% ipython --no-banner

In [1]: import numpy as np

In [2]: np.set_printoptions(precision=3, suppress=True, linewidth=120, legacy="1.25")

In [3]: feats = np.load("x.npy")

In [4]: feats
Out[4]: 
array([[-0.202,  6.688,  9.815],
       [ 5.709, -5.058, -2.113],
       [ 4.28 , -2.664, -2.183],
       [ 1.854, -3.583, -2.726],
       [-0.576,  6.973,  8.772],
       [ 2.595, -3.676, -1.276],
       [ 2.893, -2.783, -2.496],
       [ 1.65 , -5.516, -2.779],
       [-3.337,  4.52 ,  9.238],
       [-0.889,  3.98 ,  7.573],
       [-1.124,  7.423,  8.522],
       [ 2.005, -3.605, -3.231],
       [-3.244,  5.6  ,  8.623],
       [-3.247,  7.552,  6.526],
       [-1.64 ,  7.729,  8.737],
       [-2.641,  5.352,  9.793],
       [ 2.82 , -4.786, -1.078],
       [ 4.072, -3.636, -2.249],
       [ 5.165, -3.941, -4.293],
       [-4.257,  5.067,  8.855],
       [ 5.628, -3.713, -0.926],
       [ 4.26 , -5.704, -4.44 ],
       [ 4.414, -4.706, -2.851],
       [ 3.337, -2.649, -1.762],
       [-2.46 ,  7.18 , 10.165],
       [-3.103,  7.192,  7.85 ]])

In [5]: round(float(np.linalg.norm(feats, 1)), 3), np.round(np.linalg.norm(feats, np.inf), 3)
Out[5]: (138.872, 19.805)

In [6]: round(np.linalg.norm(feats, 2), 3)
Out[6]: 42.998

In [7]: np.linalg.norm(feats, axis=0)
Out[7]: array([16.91 , 26.978, 31.942])

In [8]: round(float(np.linalg.norm(feats, "nuc")), 3)
Out[8]: 61.099

In [9]: def softmax(z):
   ...:     e = np.exp(z - z.max(axis=-1, keepdims=True))
   ...:     return e / e.sum(axis=-1, keepdims=True)
   ...: 

In [10]: np.round(softmax(10 * feats[1]), 3) + 0
Out[10]: array([1., 0., 0.])

In [11]: S = feats @ feats.T / np.sqrt(3)

In [12]: softmax(S).round(6).argmax(axis=1)
Out[12]: array([24,  1, 21, 21, 24, 21, 21, 21, 24, 24, 24, 21, 24, 24, 24, 24, 21, 21, 21, 24,  1, 21, 21, 21, 24, 24])

In [13]: cent = feats[[1, 18]].astype(float)

In [14]: for _ in range(3):
    ...:     z = np.linalg.norm(feats[:, None] - cent, axis=-1).argmin(axis=1)
    ...:     cent = np.array([feats[z == j].mean(axis=0) for j in range(2)])
    ...: 

In [15]: z
Out[15]: array([0, 1, 1, 1, 0, 1, 1, 1, 0, 0, 0, 1, 0, 0, 0, 0, 1, 1, 1, 0, 1, 1, 1, 1, 0, 0])

In [16]: cent
Out[16]: 
array([[-2.227,  6.271,  8.706],
       [ 3.62 , -4.001, -2.457]])

In [17]: np.bincount(z)
Out[17]: array([12, 14])
